In [1]: import numpy as np

In [2]: import numpy.linalg as la

In [3]: np.set_printoptions(precision=2, suppress=True, linewidth=200, floatmode="fixed")

In [4]: X = np.array([[1, 1, 1, 1, -1, -1, -1, -1],
   ...:     [1, -1, 1, -1, -1, 1, -1, 1],
   ...:     [1, 1, 1, 1, 1, 1, 1, 1],
   ...:     [1, -1, 1, -1, 1, -1, 1, -1],
   ...:     [1, 1, -1, -1, -1, -1, 1, 1]])

In [5]: Uu, sig, Vt = la.svd(X, full_matrices=False)

In [6]: (sig > 1e-8).sum()
Out[6]: np.int64(5)

In [7]: np.round(Uu.T @ X @ Vt.T, 2) + 0
Out[7]: 
array([[2.83, 0.00, 0.00, 0.00, 0.00],
       [0.00, 2.83, 0.00, 0.00, 0.00],
       [0.00, 0.00, 2.83, 0.00, 0.00],
       [0.00, 0.00, 0.00, 2.83, 0.00],
       [0.00, 0.00, 0.00, 0.00, 2.83]])

In [8]: np.round(Uu.T @ Uu, 2) + 0
Out[8]: 
array([[1.00, 0.00, 0.00, 0.00, 0.00],
       [0.00, 1.00, 0.00, 0.00, 0.00],
       [0.00, 0.00, 1.00, 0.00, 0.00],
       [0.00, 0.00, 0.00, 1.00, 0.00],
       [0.00, 0.00, 0.00, 0.00, 1.00]])

In [9]: x0 = np.array([4, -6, -2, -1, 9, -1, 0, 0])

In [10]: h = np.maximum(X @ x0, 0)

In [11]: h
Out[11]: array([ 0,  0,  3, 19,  0])

In [12]: T = np.stack([X, 3 * X, X[::-1]])

In [13]: T.shape
Out[13]: (3, 5, 8)

In [14]: np.einsum("bij,cij->bc", T, T)
Out[14]: 
array([[ 40, 120,   8],
       [120, 360,  24],
       [  8,  24,  40]])

In [15]: (T @ X.T).shape
Out[15]: (3, 5, 5)

In [16]: la.matrix_rank(T)
Out[16]: array([5, 5, 5])

In [17]: T.sum(axis=0)
Out[17]: 
array([[ 5,  5,  3,  3, -5, -5, -3, -3],
       [ 5, -5,  5, -5, -3,  3, -3,  3],
       [ 5,  5,  5,  5,  5,  5,  5,  5],
       [ 5, -5,  5, -5,  3, -3,  3, -3],
       [ 5,  5, -3, -3, -5, -5,  3,  3]])

In [18]: other = X / la.norm(X, axis=1, keepdims=True)

In [19]: C2 = other @ other.T

In [20]: (np.abs(C2) > 0.9).astype(int)
Out[20]: 
array([[1, 0, 0, 0, 0],
       [0, 1, 0, 0, 0],
       [0, 0, 1, 0, 0],
       [0, 0, 0, 1, 0],
       [0, 0, 0, 0, 1]])

In [21]: (C2 - 2 * np.eye(5)).round(6).argmax(axis=1)
Out[21]: array([1, 0, 0, 0, 0])

In [22]: la.norm(other, axis=1)
Out[22]: array([1.00, 1.00, 1.00, 1.00, 1.00])

In [23]: np.degrees(np.arccos(np.clip(C2[1, 0], -1, 1)))
Out[23]: np.float64(90.0)

In [24]: C2.round(2) + 0
Out[24]: 
array([[1.00, 0.00, 0.00, 0.00, 0.00],
       [0.00, 1.00, 0.00, 0.00, 0.00],
       [0.00, 0.00, 1.00, 0.00, 0.00],
       [0.00, 0.00, 0.00, 1.00, 0.00],
       [0.00, 0.00, 0.00, 0.00, 1.00]])

In [25]: arr = np.load("case2.npy")

In [26]: arr
Out[26]: 
array([[ 1,  1,  1,  1, -1, -1, -1, -1],
       [ 1,  1, -1, -1, -1, -1,  1,  1],
       [ 1, -1, -1,  1, -1,  1,  1, -1],
       [ 1, -1,  1, -1, -1,  1, -1,  1],
       [ 1,  1,  1,  1,  1,  1,  1,  1],
       [ 1, -1, -1,  1,  1, -1, -1,  1]])

In [27]: w1 = np.array([[2, 7, 9, 9],
    ...:     [4, 4, 3, 3],
    ...:     [0, 4, 3, 3],
    ...:     [4, 9, 1, 1],
    ...:     [9, 3, 2, 1],
    ...:     [8, 9, 0, 6],
    ...:     [7, 9, 7, 8],
    ...:     [4, 1, 8, 8]])

In [28]: beta = np.array([-2, 0, 0, -1])

In [29]: H = np.maximum(arr @ w1 + beta, 0)

In [30]: (H > 0).mean(axis=0)
Out[30]: array([0.33, 0.50, 0.83, 0.67])

In [31]: la.matrix_rank(H)
Out[31]: np.int64(4)

In [32]: W2 = np.array([[3, 5, -5], [1, -1, -3], [-3, 0, 1], [5, 1, -4]])

In [33]: w1 @ W2
Out[33]: 
array([[ 31,  12, -58],
       [ 22,  19, -41],
       [ 10,  -1, -21],
       [ 23,  12, -50],
       [ 29,  43, -56],
       [ 63,  37, -91],
       [ 49,  34, -87],
       [ 29,  27, -47]])

In [34]: H @ W2
Out[34]: 
array([[   2,   -2,   -6],
       [  17,   16,  -43],
       [  65,   -4, -107],
       [  39,   12,  -41],
       [ 245,  172, -437],
       [ -21,    0,    7]])

In [35]: u, g = arr[4], arr[2]

In [36]: u @ g
Out[36]: np.int64(0)

In [37]: u @ u
Out[37]: np.int64(8)

In [38]: pr = (u @ g) / (u @ u) * u

In [39]: (g - pr) @ u
Out[39]: np.float64(0.0)

In [40]: la.matrix_rank(np.outer(u, g))
Out[40]: np.int64(1)

In [41]: g - pr
Out[41]: array([ 1.00, -1.00, -1.00,  1.00, -1.00,  1.00,  1.00, -1.00])

In [42]: round(la.norm(arr[5], 1), 2), np.round(la.norm(arr[5], np.inf), 2)
Out[42]: (np.float64(8.0), np.float64(1.0))

In [43]: np.round(la.norm(arr, 2), 2)
Out[43]: np.float64(2.83)

In [44]: la.norm(arr, axis=1).argmax()
Out[44]: np.int64(0)

In [45]: la.norm(arr, axis=1)
Out[45]: array([2.83, 2.83, 2.83, 2.83, 2.83, 2.83])

In [46]: E = np.load("test18.npy")

In [47]: E
Out[47]: 
array([[ 4,  3, 25,  0,  0, 22, 11, 16, 14],
       [ 8,  0,  9,  0,  0,  9,  7,  4,  2],
       [ 1,  3,  0,  4, 17,  0,  0,  0,  0],
       [19,  0, 10,  0,  0, 13, 14,  7,  0],
       [ 0, 19, 13,  0,  0,  8,  0,  4, 14],
       [ 0,  3,  0,  8, 35,  0,  0,  0,  0],
       [ 0, 19, 13,  0,  0,  8,  0,  4, 14],
       [ 0, 27,  7,  4,  0,  1,  0,  0, 14],
       [ 7,  0,  0,  0,  8,  0,  2,  0,  0],
       [ 2,  3,  3,  0,  0,  2,  1,  0,  2],
       [ 2,  3,  3,  0,  0,  2,  1,  0,  2],
       [ 0, 35,  1,  8,  0,  0,  0,  0, 14],
       [ 3,  3, 14,  0,  0, 12,  6,  7,  8],
       [12,  0,  0,  0, 17,  0,  3,  0,  0],
       [14,  0, 15,  0,  0, 16, 13, 10,  2],
       [ 0, 11,  0,  4,  8,  0,  0,  0,  2],
       [ 0, 19,  0,  8, 17,  0,  0,  0,  2],
       [ 0, 11,  0,  4,  8,  0,  0,  0,  2],
       [ 0, 27,  0,  8,  8,  0,  0,  0,  8],
       [14,  0, 15,  0,  0, 16, 13, 10,  2]])

In [48]: # row 6 repeats row 4

In [49]: lab = E[:, 5] > np.median(E[:, 5])

In [50]: u = E[lab].mean(axis=0) - E[~lab].mean(axis=0)

In [51]: np.argsort(-np.abs(u).round(6), kind="stable")
Out[51]: array([4, 2, 5, 1, 7, 6, 3, 0, 8])

In [52]: lab.astype(int)
Out[52]: array([1, 1, 0, 1, 1, 0, 1, 0, 0, 1, 1, 0, 1, 0, 1, 0, 0, 0, 0, 1])

In [53]: (((E - E.mean(axis=0)) @ u > 0) == lab).mean()
Out[53]: np.float64(1.0)

In [54]: P = E @ la.solve(E.T @ E, E.T)

In [55]: np.round(la.eigvalsh(P), 2) + 0
Out[55]: array([0.00, 0.00, 0.00, 0.00, 0.00, 0.00, 0.00, 0.00, 0.00, 0.00, 0.00, 1.00, 1.00, 1.00, 1.00, 1.00, 1.00, 1.00, 1.00, 1.00])

In [56]: round(np.trace(P), 2)
Out[56]: np.float64(9.0)

In [57]: np.round(P @ E[:, 3], 2) + 0
Out[57]: array([0.00, 0.00, 4.00, 0.00, 0.00, 8.00, 0.00, 4.00, 0.00, 0.00, 0.00, 8.00, 0.00, 0.00, 0.00, 4.00, 8.00, 4.00, 8.00, 0.00])

In [58]: np.allclose(P @ P, P)
Out[58]: True

In [59]: d = la.norm(E[:, None] - E[None], axis=-1)

In [60]: d.shape
Out[60]: (20, 20)

In [61]: d[:5, :5]
Out[61]: 
array([[ 0.00, 27.46, 44.68, 28.74, 29.61],
       [27.46,  0.00, 24.37, 14.14, 25.20],
       [44.68, 24.37,  0.00, 33.94, 31.73],
       [28.74, 14.14, 33.94,  0.00, 34.01],
       [29.61, 25.20, 31.73, 34.01,  0.00]])

In [62]: np.unravel_index(d.round(6).argmax(), d.shape)
Out[62]: (np.int64(0), np.int64(5))

In [63]: d.mean(axis=1).argmax()
Out[63]: np.int64(5)

In [64]: (d + 1e9 * np.eye(20)).round(6).argmin(axis=1)
Out[64]: array([12, 12,  8, 14,  6,  2,  4, 11, 13, 10,  9,  7,  1,  8, 19, 17, 15, 15, 11, 14])

In [65]: np.flatnonzero(d[8] < d.mean() / 2)
Out[65]: array([ 2,  8,  9, 10, 13])

In [66]: J = np.loadtxt("data.csv", delimiter=",")

In [67]: J
Out[67]: 
array([[11.00, 11.00, 13.00, 10.00, 18.00, 13.00,  8.00,  2.00,  7.00,  0.00,  7.00,  0.00,  0.00],
       [ 0.00,  0.00,  0.00,  0.00,  0.00,  0.00,  1.00,  2.00,  0.00,  7.00,  0.00,  4.00,  5.00],
       [ 0.00,  0.00,  1.00,  0.00,  0.00,  1.00,  2.00,  2.00,  1.00,  4.00,  1.00,  3.00,  3.00],
       [ 9.00,  9.00, 11.00,  8.00, 15.00, 11.00,  7.00,  2.00,  6.00,  0.00,  6.00,  0.00,  0.00],
       [ 0.00,  0.00,  0.00,  0.00,  0.00,  0.00,  0.00,  2.00,  0.00, 13.00,  0.00,  6.00,  9.00],
       [ 0.00,  0.00,  0.00,  0.00,  0.00,  0.00,  0.00,  2.00,  0.00, 13.00,  0.00,  6.00,  9.00],
       [ 0.00,  0.00,  0.00,  0.00,  0.00,  0.00,  0.00,  2.00,  0.00, 16.00,  0.00,  7.00, 11.00],
       [ 3.00,  3.00,  5.00,  2.00,  6.00,  5.00,  4.00,  2.00,  3.00,  0.00,  3.00,  1.00,  0.00],
       [11.00, 11.00, 13.00, 10.00, 18.00, 13.00,  8.00,  2.00,  7.00,  0.00,  7.00,  0.00,  0.00],
       [ 0.00,  0.00,  0.00,  0.00,  0.00,  0.00,  0.00,  2.00,  0.00, 16.00,  0.00,  7.00, 11.00],
       [ 5.00,  5.00,  7.00,  4.00,  9.00,  7.00,  5.00,  2.00,  4.00,  0.00,  4.00,  0.00,  0.00],
       [ 5.00,  5.00,  7.00,  4.00,  9.00,  7.00,  5.00,  2.00,  4.00,  0.00,  4.00,  0.00,  0.00],
       [ 0.00,  0.00,  1.00,  0.00,  0.00,  1.00,  2.00,  2.00,  1.00,  4.00,  1.00,  3.00,  3.00],
       [ 1.00,  1.00,  3.00,  0.00,  3.00,  3.00,  3.00,  2.00,  2.00,  1.00,  2.00,  2.00,  1.00],
       [ 9.00,  9.00, 11.00,  8.00, 15.00, 11.00,  7.00,  2.00,  6.00,  0.00,  6.00,  0.00,  0.00],
       [ 0.00,  0.00,  0.00,  0.00,  0.00,  0.00,  1.00,  2.00,  0.00,  7.00,  0.00,  4.00,  5.00],
       [ 9.00,  9.00, 11.00,  8.00, 15.00, 11.00,  7.00,  2.00,  6.00,  0.00,  6.00,  0.00,  0.00],
       [ 1.00,  1.00,  3.00,  0.00,  3.00,  3.00,  3.00,  2.00,  2.00,  1.00,  2.00,  2.00,  1.00],
       [ 0.00,  0.00,  0.00,  0.00,  0.00,  0.00,  0.00,  2.00,  0.00, 13.00,  0.00,  6.00,  9.00],
       [11.00, 11.00, 13.00, 10.00, 18.00, 13.00,  8.00,  2.00,  7.00,  0.00,  7.00,  0.00,  0.00],
       [ 0.00,  0.00,  0.00,  0.00,  0.00,  0.00,  0.00,  2.00,  0.00, 13.00,  0.00,  6.00,  9.00],
       [ 7.00,  7.00,  9.00,  6.00, 12.00,  9.00,  6.00,  2.00,  5.00,  0.00,  5.00,  0.00,  0.00],
       [ 0.00,  0.00,  0.00,  0.00,  0.00,  0.00,  0.00,  2.00,  0.00, 16.00,  0.00,  7.00, 11.00],
       [ 5.00,  5.00,  7.00,  4.00,  9.00,  7.00,  5.00,  2.00,  4.00,  0.00,  4.00,  0.00,  0.00],
       [ 1.00,  1.00,  3.00,  0.00,  3.00,  3.00,  3.00,  2.00,  2.00,  1.00,  2.00,  2.00,  1.00],
       [ 5.00,  5.00,  7.00,  4.00,  9.00,  7.00,  5.00,  2.00,  4.00,  0.00,  4.00,  0.00,  0.00],
       [ 0.00,  0.00,  1.00,  0.00,  0.00,  1.00,  2.00,  2.00,  1.00,  4.00,  1.00,  3.00,  3.00],
       [ 9.00,  9.00, 11.00,  8.00, 15.00, 11.00,  7.00,  2.00,  6.00,  0.00,  6.00,  0.00,  0.00],
       [ 5.00,  5.00,  7.00,  4.00,  9.00,  7.00,  5.00,  2.00,  4.00,  0.00,  4.00,  0.00,  0.00],
       [ 9.00,  9.00, 11.00,  8.00, 15.00, 11.00,  7.00,  2.00,  6.00,  0.00,  6.00,  0.00,  0.00],
       [ 0.00,  0.00,  0.00,  0.00,  0.00,  0.00,  0.00,  2.00,  0.00, 16.00,  0.00,  7.00, 11.00],
       [ 0.00,  0.00,  0.00,  0.00,  0.00,  0.00,  0.00,  2.00,  0.00, 13.00,  0.00,  6.00,  9.00],
       [ 0.00,  0.00,  0.00,  0.00,  0.00,  0.00,  0.00,  2.00,  0.00, 13.00,  0.00,  6.00,  9.00],
       [ 9.00,  9.00, 11.00,  8.00, 15.00, 11.00,  7.00,  2.00,  6.00,  0.00,  6.00,  0.00,  0.00],
       [ 0.00,  0.00,  1.00,  0.00,  0.00,  1.00,  2.00,  2.00,  1.00,  4.00,  1.00,  3.00,  3.00]])

In [68]: J @ J
---------------------------------------------------------------------------
ValueError                                Traceback (most recent call last)
Cell In[68], line 1
----> 1 J @ J

ValueError: matmul: Input operand 1 has a mismatch in its core dimension 0, with gufunc signature (n?,k),(k,m?)->(n?,m?) (size 35 is different from 13)

In [69]: C2 = J.T @ J

In [70]: (J @ J.T).shape
Out[70]: (35, 35)

In [71]: np.round(la.eigvalsh(C2)[::-1], 2) + 0
Out[71]: array([10736.52,  3798.21,    83.48,     5.52,     1.89,     1.17,     0.18,     0.02,     0.00,     0.00,     0.00,     0.00,     0.00])

In [72]: np.trace(C2), (J ** 2).sum()
Out[72]: (np.float64(14627.0), np.float64(14627.0))

In [73]: np.diag(C2)
Out[73]: array([1035.00, 1035.00, 1615.00,  804.00, 2934.00, 1615.00,  708.00,  140.00,  493.00, 2203.00,  493.00,  493.00, 1059.00])

In [74]: np.allclose(C2, C2.T)
Out[74]: True
